In [1]: import numpy as np

In [2]: import numpy.linalg as la

In [3]: np.set_printoptions(suppress=True, linewidth=200)

In [4]: E = np.array([[-8.36, 2.65, -4.81],
   ...:     [6.62, 6.37, -3.95],
   ...:     [-9.05, -3.01, -3.01],
   ...:     [9.57, 1.04, -2.71],
   ...:     [6.22, -2.63, -7.37],
   ...:     [-8.43, -0.5, -5.35],
   ...:     [-5.89, 5.99, 5.42],
   ...:     [4.64, 7.06, 5.35],
   ...:     [4.6, -7.11, 5.31],
   ...:     [1.62, -9.44, 2.87],
   ...:     [4.33, -7.77, -4.57]])

In [5]: print(E)
[[-8.36  2.65 -4.81]
 [ 6.62  6.37 -3.95]
 [-9.05 -3.01 -3.01]
 [ 9.57  1.04 -2.71]
 [ 6.22 -2.63 -7.37]
 [-8.43 -0.5  -5.35]
 [-5.89  5.99  5.42]
 [ 4.64  7.06  5.35]
 [ 4.6  -7.11  5.31]
 [ 1.62 -9.44  2.87]
 [ 4.33 -7.77 -4.57]]

In [6]: U, s = la.svd(E)
---------------------------------------------------------------------------
ValueError                                Traceback (most recent call last)
Cell In[6], line 1
----> 1 U, s = la.svd(E)

ValueError: too many values to unpack (expected 2)

In [7]: U, s, Vt = la.svd(E, full_matrices=False)

In [8]: print(np.round(U.T @ U, 2) + 0)
[[1. 0. 0.]
 [0. 1. 0.]
 [0. 0. 1.]]

In [9]: print(U.shape, s.shape, Vt.shape)
(11, 3) (3,) (3, 3)

In [10]: print(np.round(Vt @ Vt.T, 2) + 0)
[[1. 0. 0.]
 [0. 1. 0.]
 [0. 0. 1.]]

In [11]: print(np.allclose(U * s @ Vt, E))
True

In [12]: print(np.round(np.abs(Vt[0]), 2))
[0.97 0.24 0.04]

In [13]: print(s.round(2))
[22.49 18.78 15.53]

In [14]: hat = E @ la.solve(E.T @ E, E.T)

In [15]: print(la.matrix_rank(np.eye(11) - hat))
8

In [16]: print(np.round(hat @ E[:, 0], 2))
[-8.36  6.62 -9.05  9.57  6.22 -8.43 -5.89  4.64  4.6   1.62  4.33]

In [17]: Ac = (E - E.mean(axis=0)) / E.std(axis=0)

In [18]: print(np.argwhere(np.abs(Ac) > 2))
[]

In [19]: print(np.round(Ac.std(axis=0), 2))
[1. 1. 1.]

In [20]: b = la.lstsq(np.delete(Ac, 0, axis=1), Ac[:, 0])[0]

In [21]: print(b.round(2))
[-0.09  0.08]

In [22]: print(round(float(1 - np.var(Ac[:, 0] - np.delete(Ac, 0, axis=1) @ b)), 2))
0.01

In [23]: Ac = E - E.mean(axis=0)

In [24]: evecs = la.svd(Ac)[2][:2]

In [25]: A2 = Ac - Ac @ evecs.T @ evecs

In [26]: print(np.round((Ac @ evecs.T).std(axis=0), 2))
[6.75 5.6 ]

In [27]: print(np.round(la.norm(A2) / la.norm(Ac), 2))
0.46

In [28]: X = np.load("m.npy")

In [29]: print(X)
[[ 0. -5.  0.]
 [-1. -2.  3.]
 [ 0.  0.  6.]]

In [30]: rng = np.random.default_rng(880813)

In [31]: z = rng.permutation(3)

In [32]: print(z)
[2 0 1]

In [33]: A2 = X[z][:, z]

In [34]: print(np.round(np.sort(np.abs(la.eigvals(A2))), 2))
[1.45 3.45 6.  ]

In [35]: print(np.diag(A2))
[ 6.  0. -2.]

In [36]: print(A2)
[[ 6.  0.  0.]
 [ 0.  0. -5.]
 [ 3. -1. -2.]]

In [37]: print(np.trace(A2))
4.0

In [38]: print(np.round(la.det(X[::-1]), 2))
30.0

In [39]: print(np.round(np.poly(X), 2))
[  1.  -4. -17.  30.]

In [40]: print(np.round(la.det(X.T), 2))
-30.0

In [41]: print(np.kron(np.eye(2, dtype=int), X))
[[ 0. -5.  0.  0. -0.  0.]
 [-1. -2.  3. -0. -0.  0.]
 [ 0.  0.  6.  0.  0.  0.]
 [ 0. -0.  0.  0. -5.  0.]
 [-0. -0.  0. -1. -2.  3.]
 [ 0.  0.  0.  0.  0.  6.]]

In [42]: print(round(float(la.det(2 * X)), 2), np.round(la.det(X), 2))
-240.0 -30.0

In [43]: print(np.einsum("ii->", X))
4.0

In [44]: K = np.loadtxt("block6.csv", delimiter=",")

In [45]: print(K)
[[ 9.  0.  9.  6.]
 [ 0. 11.  5.  2.]
 [ 4.  5.  8.  1.]
 [ 1.  5.  5.  4.]]

In [46]: q, evecs = la.qr(K[:, :2])[0], la.qr(K[:, 2:])[0]

In [47]: s = la.svd(q.T @ evecs, compute_uv=False)

In [48]: print(np.round(np.degrees(np.arccos(s.clip(0, 1))), 2))
[ 7.86 73.  ]

In [49]: print((s > 0.9).sum())
1

In [50]: print(round(float(la.det(2 * K)), 2), np.round(la.det(K), 2))
13680.0 855.0

In [51]: print(np.kron(np.eye(2, dtype=int), K))
[[ 9.  0.  9.  6.  0.  0.  0.  0.]
 [ 0. 11.  5.  2.  0.  0.  0.  0.]
 [ 4.  5.  8.  1.  0.  0.  0.  0.]
 [ 1.  5.  5.  4.  0.  0.  0.  0.]
 [ 0.  0.  0.  0.  9.  0.  9.  6.]
 [ 0.  0.  0.  0.  0. 11.  5.  2.]
 [ 0.  0.  0.  0.  4.  5.  8.  1.]
 [ 0.  0.  0.  0.  1.  5.  5.  4.]]

In [52]: print(np.round(la.det(K[::-1]), 2))
855.0

In [53]: print(np.einsum("ii->", K))
32.0

In [54]: print(np.einsum("ij,ji->", K, K))
446.0

In [55]: print(np.round(la.eigvals(K), 2))
[18.58+0.j    9.87+0.j    1.77+1.23j  1.77-1.23j]

In [56]: print(round(float(la.eigvals(K).sum().real), 2))
32.0

In [57]: print(K @ K)
[[123.  75. 183.  87.]
 [ 22. 156. 105.  35.]
 [ 69. 100. 130.  46.]
 [ 33. 100.  94.  37.]]

In [58]: print(round(la.det(K), 2))
855.0

In [59]: print((K + K.T) / 2)
[[ 9.   0.   6.5  3.5]
 [ 0.  11.   5.   3.5]
 [ 6.5  5.   8.   3. ]
 [ 3.5  3.5  3.   4. ]]

In [60]: print(np.trace(K))
32.0

In [61]: K.inv()
---------------------------------------------------------------------------
AttributeError                            Traceback (most recent call last)
Cell In[61], line 1
----> 1 K.inv()

AttributeError: 'numpy.ndarray' object has no attribute 'inv'

In [62]: arr = np.loadtxt("w.csv", delimiter=",")

In [63]: print(arr)
[[-28. -28. -28.]
 [ 12.  12.  12.]]

In [64]: # column 1 repeats column 0

In [65]: A2 = arr + rng.integers(-2, 3, (2, 1)) @ rng.integers(-2, 3, (1, 3))

In [66]: print(A2)
[[-24. -28. -26.]
 [ 10.  12.  11.]]

In [67]: print(A2 - arr)
[[ 4.  0.  2.]
 [-2.  0. -1.]]

In [68]: print(np.round(la.svd(A2 - arr, compute_uv=False), 2) + 0)
[5. 0.]

In [69]: U, s, Vt = la.svd(arr)

In [70]: evecs = Vt[:(s > 1e-8).sum()]

In [71]: x0 = arr[1] + -3 * arr[0] + rng.integers(2) * np.eye(3)[1]

In [72]: print(x0)
[96. 97. 96.]

In [73]: print(round(la.norm(x0 - evecs.T @ evecs @ x0), 2))
0.82

In [74]: print(np.allclose(evecs.T @ evecs @ x0, x0))
False

In [75]: print(np.round(evecs.T @ evecs, 2))
[[0.33 0.33 0.33]
 [0.33 0.33 0.33]
 [0.33 0.33 0.33]]

In [76]: A2 = arr / la.norm(arr, axis=1, keepdims=True)

In [77]: G = A2 @ A2.T

In [78]: print(G.round(2))
[[ 1. -1.]
 [-1.  1.]]

In [79]: print((G - 2 * np.eye(2)).round(6).argmax(axis=1))
[0 0]

In [80]: print((np.abs(G) > 0.9).astype(int))
[[1 1]
 [1 1]]

In [81]: print(np.argwhere(np.triu(np.abs(G) > 0.95, 1)))
[[0 1]]

In [82]: print(G[1].round(2))
[-1.  1.]

In [83]: print([round(float(x), 2) for x in la.svd(arr, compute_uv=False)[:3]])
[52.76, 0.0]

In [84]: print(la.cond(arr) > 100)
True

In [85]: print(round(float(la.norm(arr, 2) / la.norm(arr)), 2))
1.0

In [86]: print(np.argsort(-la.norm(arr, axis=0).round(6), kind="stable")[:3])
[0 1 2]

In [87]: mat = np.load("sample9.npy")

In [88]: print(mat)
[[-1.  0.  3.  7.]
 [ 0. -2.  7. -4.]
 [ 0.  5.  8. -8.]
 [ 0. -3. -1. -8.]]

In [89]: A2 = la.inv(mat)

In [90]: print(np.allclose(A2, mat.T))
False

In [91]: print(np.round(la.slogdet(mat)[0], 2))
-1.0

In [92]: print(np.round(mat @ A2, 2) + 0)
[[1. 0. 0. 0.]
 [0. 1. 0. 0.]
 [0. 0. 1. 0.]
 [0. 0. 0. 1.]]

In [93]: u = np.array([1, 0, 2, 1])

In [94]: A = -3 * np.eye(4) + np.outer(u, u)

In [95]: print(A)
[[-2.  0.  2.  1.]
 [ 0. -3.  0.  0.]
 [ 2.  0.  1.  2.]
 [ 1.  0.  2. -2.]]

In [96]: # splits into 2 blocks

In [97]: vals, evecs = la.eigh(A)

In [98]: x0 = np.array([1, 5, 6, 5])

In [99]: print(np.round(evecs * np.abs(vals) @ evecs.T, 2) + 0)
[[3. 0. 0. 0.]
 [0. 3. 0. 0.]
 [0. 0. 3. 0.]
 [0. 0. 0. 3.]]

In [100]: print(round(x0 @ A @ x0 / (x0 @ x0), 2), vals[0], vals[-1])
0.72 -3.0 3.0

In [101]: print(np.round(evecs * np.maximum(vals, 0) @ evecs.T, 2))
[[0.5 0.  1.  0.5]
 [0.  0.  0.  0. ]
 [1.  0.  2.  1. ]
 [0.5 0.  1.  0.5]]

In [102]: print(x0 @ A @ x0)
63.0

In [103]: print((np.sign(evecs[:, -1].round(6)) == np.sign(evecs[0, -1].round(6))).astype(int))
[1 0 1 1]

In [104]: print(np.abs(A).sum(axis=1).max(), np.abs(vals).max())
5.0 3.0

In [105]: print(np.round(la.eigvalsh(A[1:, 1:]), 2))
[-3. -3.  2.]

In [106]: print(np.allclose(A @ A.T, A.T @ A))
True

In [107]: print(np.trace(A))
-6.0

In [108]: print(np.round(np.sort(np.abs(la.eigvals(A))), 2))
[3. 3. 3. 3.]

In [109]: print(np.round(la.matrix_power(A, 3), 2))
[[-18.   0.  18.   9.]
 [  0. -27.   0.   0.]
 [ 18.   0.   9.  18.]
 [  9.   0.  18. -18.]]

In [110]: print(round(np.abs(la.eigvals(A)).max(), 2))
3.0

In [111]: print(round(la.det(A), 2))
-81.0

In [112]: print(A @ A)
[[9. 0. 0. 0.]
 [0. 9. 0. 0.]
 [0. 0. 9. 0.]
 [0. 0. 0. 9.]]

In [113]: A2 = A[0, 0] * A[1:] - np.outer(A[1:, 0], A[0])

In [114]: print(A2)
[[ 0.  6. -0. -0.]
 [ 0. -0. -6. -6.]
 [ 0. -0. -6.  3.]]

In [115]: print(np.flatnonzero(~A2.round(6).any(axis=1)))
[]

In [116]: print(la.matrix_rank(A2), la.matrix_rank(A))
3 4

In [117]: print(np.abs(A2).max())
6.0

In [118]: print(np.round(la.svd(A2, compute_uv=False), 2))
[9. 6. 6.]

In [119]: print(np.diff(A2, axis=0))
[[ 0. -6. -6. -6.]
 [ 0.  0.  0.  9.]]

In [120]: print(np.round(la.norm(A2), 2))
12.37

In [121]: print(A2.shape)
(3, 4)

In [122]: print(np.unravel_index(np.abs(A2).argmax(), A2.shape))
(np.int64(0), np.int64(1))

In [123]: print(A2.sum(axis=1))
[  6. -12.  -3.]

In [124]: print(A2.mean(axis=0))
[ 0.  2. -4. -1.]

In [125]: A2[3]
---------------------------------------------------------------------------
IndexError                                Traceback (most recent call last)
Cell In[125], line 1
----> 1 A2[3]

IndexError: index 3 is out of bounds for axis 0 with size 3

In [126]: print(np.count_nonzero(A2))
5

In [127]: data = np.load("dump.npy")

In [128]: print(data)
[[ 3.02  0.   -2.  ]
 [ 2.   -2.98 -2.  ]
 [ 3.    0.   -1.98]]

In [129]: A2 = np.array([[2, 3, -3], [0, 2, 0], [2, 1, -1]])

In [130]: print(la.matrix_rank(data @ A2))
3

In [131]: print(np.round(np.einsum("ik,kj->ij", data, A2), 2))
[[ 2.04  7.06 -7.06]
 [ 0.   -1.96 -4.  ]
 [ 2.04  7.02 -7.02]]

In [132]: print(np.vstack([data, A2.T]).shape)
(6, 3)

In [133]: print(np.round(data @ A2, 2))
[[ 2.04  7.06 -7.06]
 [ 0.   -1.96 -4.  ]
 [ 2.04  7.02 -7.02]]

In [134]: u = np.array([9, 1, -8])

In [135]: print(np.round(np.polyval(u, data[1]), 2))
[30.   68.94 26.  ]

In [136]: print(np.round(np.convolve(data[1], u), 2))
[ 18.   -24.82 -36.98  21.84  16.  ]

In [137]: print(np.round(np.cross(data[1, :3], data[0, :3]), 2))
[ 5.96 -2.04  9.  ]

In [138]: print(np.round(np.correlate(data[1], data[0], "full"), 2))
[-4.    5.96 10.04 -9.   -6.04]

In [139]: T = np.stack([data, -2 * data, data[::-1]])

In [140]: print(la.matrix_rank(T))
[3 3 3]

In [141]: print(np.round(la.det(T), 2))
[-0.06  0.49  0.06]

In [142]: A2 = data + rng.integers(-2, 3, (3, 2)) @ rng.integers(-2, 3, (2, 3))

In [143]: print(A2.round(2))
[[-0.98 -2.   -2.  ]
 [-2.   -2.98 -4.  ]
 [ 7.    0.    0.02]]

In [144]: print(la.matrix_rank(A2 - data, tol=1e-8))
2

In [145]: print(la.cond(data) > 100)
True

In [146]: m1 = np.array([[0.42, 0.79, 0.35, 0.06],
     ...:     [-0.45, 0.02, 0.02, -0.26],
     ...:     [-2.01, -1.35, -0.8, -1.29]])

In [147]: def softmax(z):
     ...:     e = np.exp(z - z.max(axis=-1, keepdims=True))
     ...:     return e / e.sum(axis=-1, keepdims=True)
     ...: 

In [148]: print(np.round(softmax(m1[2]), 2))
[0.12 0.23 0.4  0.25]

In [149]: scores = m1 @ m1.T / np.sqrt(4)

In [150]: print(np.round(softmax(scores + np.triu(np.full(scores.shape, -np.inf), 1)), 2))
[[1.   0.   0.  ]
 [0.44 0.56 0.  ]
 [0.01 0.03 0.97]]

In [151]: print(softmax(scores).round(6).argmax(axis=1))
[0 2 2]

In [152]: print(np.round(softmax(scores)[2] @ m1, 2))
[-1.95 -1.3  -0.77 -1.25]

In [153]: print(np.round(softmax(scores), 2))
[[0.56 0.32 0.11]
 [0.24 0.3  0.47]
 [0.01 0.03 0.97]]
